% python3 -q
>>> import numpy as np
>>> np.set_printoptions(precision=3, suppress=True, linewidth=100, floatmode="fixed")
>>> K = np.load("layer12.npy")
>>> K
array([[ 0.000,  0.000,  0.000],
       [ 0.040,  0.080, -0.170],
       [ 0.200,  0.400, -0.850],
       [-0.240, -0.480,  1.020]])
>>> C2 = K.T @ K
>>> np.diag(C2)
array([0.099, 0.397, 1.792])
>>> np.linalg.matrix_rank(C2)
np.int64(1)
>>> np.allclose(C2, C2.T)
True
>>> np.round(np.linalg.eigvalsh(C2)[::-1], 3) + 0
array([2.288, 0.000, 0.000])
>>> [round(float(x), 3) for x in np.linalg.svd(K, compute_uv=False)[:3]]
[1.513, 0.0, 0.0]
>>> np.linalg.cond(K) > 100
np.True_
>>> np.linalg.matrix_rank(K, rtol=0.1)
np.int64(1)
>>> np.round(np.linalg.norm(K, 2) / np.linalg.norm(K), 3)
np.float64(1.0)
>>> r = np.linalg.matrix_rank(K)
>>> r
np.int64(1)
>>> N = np.linalg.svd(K)[2][r:].T
>>> N.shape
(3, 2)
>>> N @ N.T
array([[ 0.957, -0.087,  0.184],
       [-0.087,  0.827,  0.369],
       [ 0.184,  0.369,  0.217]])
>>> np.round(K @ N, 3) + 0
array([[0.000, 0.000],
       [0.000, 0.000],
       [0.000, 0.000],
       [0.000, 0.000]])
>>> np.allclose(K @ N, 0)
True
>>> np.linalg.matrix_rank(K.T @ K), np.linalg.matrix_rank(K @ K.T)
(np.int64(1), np.int64(1))
>>> [int(np.linalg.matrix_rank(K[:i])) for i in range(1, len(K) + 1)]
[0, 1, 1, 1]
>>> [int(np.linalg.matrix_rank(np.delete(K, i, axis=0))) for i in range(4)]
[1, 1, 1, 1]
>>> E = np.loadtxt("dump.csv", delimiter=",")
>>> E
array([[ 1.000, -1.000,  1.000],
       [ 1.000,  0.000,  0.000],
       [ 1.000,  1.000,  1.000],
       [ 1.000,  2.000,  4.000]])
>>> rng = np.random.default_rng(85707)
>>> M2 = E + rng.integers(-2, 3, (4, 1)) @ rng.integers(-2, 3, (1, 3))
>>> M2
array([[ 0.000, -1.000,  0.000],
       [ 0.000,  0.000, -1.000],
       [ 3.000,  1.000,  3.000],
       [ 3.000,  2.000,  6.000]])
>>> M2 - E
array([[-1.000,  0.000, -1.000],
       [-1.000,  0.000, -1.000],
       [ 2.000,  0.000,  2.000],
       [ 2.000,  0.000,  2.000]])
>>> np.linalg.matrix_rank(M2 - E, tol=1e-8)
np.int64(1)
>>> hat = E @ np.linalg.solve(E.T @ E, E.T)
>>> hat
array([[ 0.950,  0.150, -0.150,  0.050],
       [ 0.150,  0.550,  0.450, -0.150],
       [-0.150,  0.450,  0.550,  0.150],
       [ 0.050, -0.150,  0.150,  0.950]])
>>> np.allclose(hat @ hat, hat)
True
>>> np.linalg.matrix_rank(np.eye(4) - hat)
np.int64(1)
>>> np.round(np.linalg.eigvalsh(hat), 3) + 0
array([0.000, 1.000, 1.000, 1.000])
